% ipython --no-banner

In [1]: import numpy as np

In [2]: from numpy import linalg as LA

In [3]: np.set_printoptions(precision=2, suppress=True, linewidth=140)

In [4]: tidy = lambda a: np.round(a, 2) + 0

In [5]: X = np.loadtxt("dump.csv", delimiter=",")

In [6]: X
Out[6]: 
array([[ 1.7 , -2.24, -3.31,  1.02,  0.86,  0.01,  1.12,  1.84],
       [-1.33,  1.57,  2.45, -0.69,  0.06,  0.14, -1.43, -1.42],
       [-0.43,  0.69,  0.79, -0.45, -0.06,  0.13, -0.95, -0.99],
       [ 0.53, -3.19, -2.42,  1.13,  0.68,  0.65,  1.71,  2.07],
       [-0.1 , -0.01,  0.  , -0.04, -0.81, -0.11,  0.24, -0.32],
       [-0.14,  1.55,  1.38, -1.07, -0.6 , -0.31, -0.02, -0.59],
       [ 0.27, -1.13, -1.37,  0.61,  0.36,  0.29, -0.08,  0.22],
       [ 1.59, -1.52, -2.9 ,  0.67,  0.32, -0.36,  1.59,  1.68],
       [-0.55,  0.33,  0.28,  0.71,  0.01,  0.1 , -1.57, -1.15],
       [-0.34,  0.33,  0.5 , -0.16,  0.09,  0.29, -0.85, -0.69],
       [ 0.08, -0.6 , -0.79,  0.71,  0.56,  0.21, -0.68, -0.13],
       [-1.34, -3.41, -0.95,  2.14,  1.22,  1.39, -0.98,  0.06],
       [-0.82,  2.5 ,  3.15, -1.87, -0.54,  0.04, -0.59, -1.09],
       [-0.67, -1.5 , -0.66,  1.46,  0.08,  0.48, -0.85, -0.58],
       [ 0.96, -0.91, -1.57,  0.31, -0.6 , -0.42,  1.61,  1.04],
       [-1.19, -3.03, -0.76,  1.48,  1.31,  1.31, -0.56,  0.27],
       [ 0.59,  2.53,  1.05, -1.45, -0.68, -0.83, -0.09, -0.66],
       [ 0.3 , -2.07, -1.25,  0.38,  0.55,  0.27,  1.81,  1.84],
       [ 1.03,  2.36,  0.57, -1.37, -0.76, -1.05,  0.63,  0.08],
       [ 1.43, -0.94, -2.1 , -0.17,  0.07, -0.35,  1.75,  1.51],
       [-0.88,  1.14,  1.49, -0.14, -0.63,  0.  , -1.14, -1.42],
       [ 1.26,  1.93,  0.18, -1.24, -0.86, -0.88,  0.89,  0.3 ],
       [ 0.52, -3.42, -2.83,  1.39,  0.91,  0.55,  1.56,  2.06],
       [-0.28, -0.03,  0.65, -0.56,  0.26,  0.32,  0.09,  0.12],
       [-1.53,  3.24,  4.11, -1.73, -0.53, -0.07, -1.64, -1.98],
       [ 0.64,  0.25, -0.83, -0.39, -0.2 , -0.24, -0.02, -0.32],
       [ 1.19, -2.29, -2.97,  0.87,  0.3 , -0.07,  1.58,  1.62],
       [-2.05,  1.07,  2.89, -0.27, -0.38,  0.46, -1.46, -1.66],
       [-2.1 , -2.16,  0.86,  1.19,  1.44,  1.55, -1.6 , -0.46]])

In [7]: cov = np.cov(X, rowvar=False)

In [8]: np.median(X, axis=0)
Out[8]: array([-0.1 , -0.03,  0.  , -0.04,  0.07,  0.1 , -0.08, -0.13])

In [9]: tidy(X.std(axis=0))
Out[9]: array([1.06, 1.93, 1.89, 1.04, 0.66, 0.6 , 1.17, 1.18])

In [10]: tidy(np.corrcoef(X.T))
Out[10]: 
array([[ 1.  , -0.15, -0.7 , -0.02, -0.15, -0.64,  0.86,  0.73],
       [-0.15,  1.  ,  0.8 , -0.93, -0.84, -0.64, -0.4 , -0.71],
       [-0.7 ,  0.8 ,  1.  , -0.69, -0.5 , -0.06, -0.75, -0.9 ],
       [-0.02, -0.93, -0.69,  1.  ,  0.81,  0.69,  0.14,  0.49],
       [-0.15, -0.84, -0.5 ,  0.81,  1.  ,  0.81,  0.04,  0.44],
       [-0.64, -0.64, -0.06,  0.69,  0.81,  1.  , -0.36, -0.01],
       [ 0.86, -0.4 , -0.75,  0.14,  0.04, -0.36,  1.  ,  0.91],
       [ 0.73, -0.71, -0.9 ,  0.49,  0.44, -0.01,  0.91,  1.  ]])

In [11]: tidy(np.corrcoef(X[:, 6], X[:, 7])[0, 1])
Out[11]: np.float64(0.91)

In [12]: q, Rm = LA.qr(X)

In [13]: q.shape, Rm.shape
Out[13]: ((29, 8), (8, 8))

In [14]: tidy(np.abs(np.diag(Rm)))
Out[14]: array([ 5.7 , 10.4 ,  1.34,  1.03,  1.65,  0.47,  0.58,  0.22])

In [15]: tidy(abs(Rm[0, 0])), tidy(LA.norm(X[:, 0]))
Out[15]: (np.float64(5.7), np.float64(5.7))

In [16]: tidy(q.T @ q)
Out[16]: 
array([[1., 0., 0., 0., 0., 0., 0., 0.],
       [0., 1., 0., 0., 0., 0., 0., 0.],
       [0., 0., 1., 0., 0., 0., 0., 0.],
       [0., 0., 0., 1., 0., 0., 0., 0.],
       [0., 0., 0., 0., 1., 0., 0., 0.],
       [0., 0., 0., 0., 0., 1., 0., 0.],
       [0., 0., 0., 0., 0., 0., 1., 0.],
       [0., 0., 0., 0., 0., 0., 0., 1.]])

In [17]: J = np.load("layer16.npy")

In [18]: tidy(J)
Out[18]: 
array([[-1.05,  0.65,  1.48, -2.03],
       [-2.43, -1.13,  0.79, -0.77],
       [-0.67, -0.39,  1.67, -5.44],
       [-3.33, -2.44,  0.33, -0.22],
       [-4.79, -2.66, -0.39,  4.44],
       [-0.43,  2.19,  1.78, -1.12],
       [-2.98, -1.42,  0.51,  0.61],
       [-4.46, -3.48, -0.23,  1.65],
       [-2.31, -0.67,  0.85, -0.26],
       [-3.78, -2.5 ,  0.11,  1.24],
       [-2.89, -2.45,  0.55, -1.78],
       [ 0.49,  1.23,  2.24, -6.23],
       [-0.87,  0.32,  1.56, -3.3 ],
       [-1.88, -1.45,  1.06, -3.32],
       [-1.94, -1.04,  1.03, -2.27],
       [-0.26,  0.73,  1.87, -4.65],
       [-0.4 ,  0.28,  1.8 , -5.05],
       [-3.88, -2.54,  0.06,  1.5 ],
       [-5.25, -5.  , -0.63,  1.39],
       [-1.02, -0.3 ,  1.49, -4.01],
       [-2.59, -1.4 ,  0.7 , -0.72],
       [-1.87, -0.65,  1.07, -1.77],
       [-3.23, -1.47,  0.39,  1.36],
       [ 2.15,  3.54,  3.08, -7.44],
       [-0.29,  0.84,  1.86, -4.31],
       [-3.38, -1.96,  0.31,  0.89],
       [-5.55, -4.88, -0.78,  2.68],
       [ 0.86,  2.69,  2.43, -4.61],
       [-2.44, -0.48,  0.78,  0.59],
       [-3.76, -2.82,  0.12,  0.52],
       [-0.03,  0.92,  1.99, -5.07],
       [ 1.79,  2.83,  2.89, -7.6 ],
       [-1.04, -0.58,  1.48, -4.52],
       [ 0.58,  2.28,  2.29, -4.47]])

In [19]: # looks like rank 3

In [20]: Xs = J - J.mean(axis=0)

In [21]: left, sig, Vt = LA.svd(Xs, full_matrices=False)

In [22]: LA.matrix_rank(Xs)
Out[22]: np.int64(2)

In [23]: tidy(Xs.mean(axis=0))
Out[23]: array([0., 0., 0., 0.])

In [24]: np.abs(Vt[0]).argmax()
Out[24]: np.int64(3)

In [25]: np.searchsorted(np.cumsum(sig ** 2) / (sig ** 2).sum(), 0.9) + 1
Out[25]: np.int64(1)

In [26]: (np.sign(left[:, 0]) == np.sign(left[0, 0])).astype(int)
Out[26]: array([1, 0, 1, 0, 0, 1, 0, 0, 0, 0, 0, 1, 1, 1, 1, 1, 1, 0, 0, 1, 0, 0, 0, 1, 1, 0, 0, 1, 0, 0, 1, 1, 1, 1])

In [27]: left, sig, Vt = LA.svd(J)

In [28]: np.argmax(sig[:-1] / (sig[1:] + 1e-6)) + 1
Out[28]: np.int64(3)

In [29]: B = left[:, :3] @ np.diag(sig[:3]) @ Vt[:3]

In [30]: tidy(B)
Out[30]: 
array([[-1.05,  0.65,  1.48, -2.03],
       [-2.43, -1.13,  0.79, -0.77],
       [-0.67, -0.39,  1.67, -5.44],
       [-3.33, -2.44,  0.33, -0.22],
       [-4.79, -2.66, -0.39,  4.44],
       [-0.43,  2.19,  1.78, -1.12],
       [-2.98, -1.42,  0.51,  0.61],
       [-4.46, -3.48, -0.23,  1.65],
       [-2.31, -0.67,  0.85, -0.26],
       [-3.78, -2.5 ,  0.11,  1.24],
       [-2.89, -2.45,  0.55, -1.78],
       [ 0.49,  1.23,  2.24, -6.23],
       [-0.87,  0.32,  1.56, -3.3 ],
       [-1.88, -1.45,  1.06, -3.32],
       [-1.94, -1.04,  1.03, -2.27],
       [-0.26,  0.73,  1.87, -4.65],
       [-0.4 ,  0.28,  1.8 , -5.05],
       [-3.88, -2.54,  0.06,  1.5 ],
       [-5.25, -5.  , -0.63,  1.39],
       [-1.02, -0.3 ,  1.49, -4.01],
       [-2.59, -1.4 ,  0.7 , -0.72],
       [-1.87, -0.65,  1.07, -1.77],
       [-3.23, -1.47,  0.39,  1.36],
       [ 2.15,  3.54,  3.08, -7.44],
       [-0.29,  0.84,  1.86, -4.31],
       [-3.38, -1.96,  0.31,  0.89],
       [-5.55, -4.88, -0.78,  2.68],
       [ 0.86,  2.69,  2.43, -4.61],
       [-2.44, -0.48,  0.78,  0.59],
       [-3.76, -2.82,  0.12,  0.52],
       [-0.03,  0.92,  1.99, -5.07],
       [ 1.79,  2.83,  2.89, -7.6 ],
       [-1.04, -0.58,  1.48, -4.52],
       [ 0.58,  2.28,  2.29, -4.47]])

In [31]: LA.matrix_rank(J, rtol=0.05)
Out[31]: np.int64(3)

In [32]: tidy(LA.norm(J - B) / LA.norm(J))
Out[32]: np.float64(0.0)

In [33]: tidy(LA.norm(J - B, 2)), tidy(sig[3])
Out[33]: (np.float64(0.0), np.float64(0.0))

In [34]: tidy(np.abs(J - B).max())
Out[34]: np.float64(0.0)

In [35]: LA.matrix_rank(B)
Out[35]: np.int64(3)
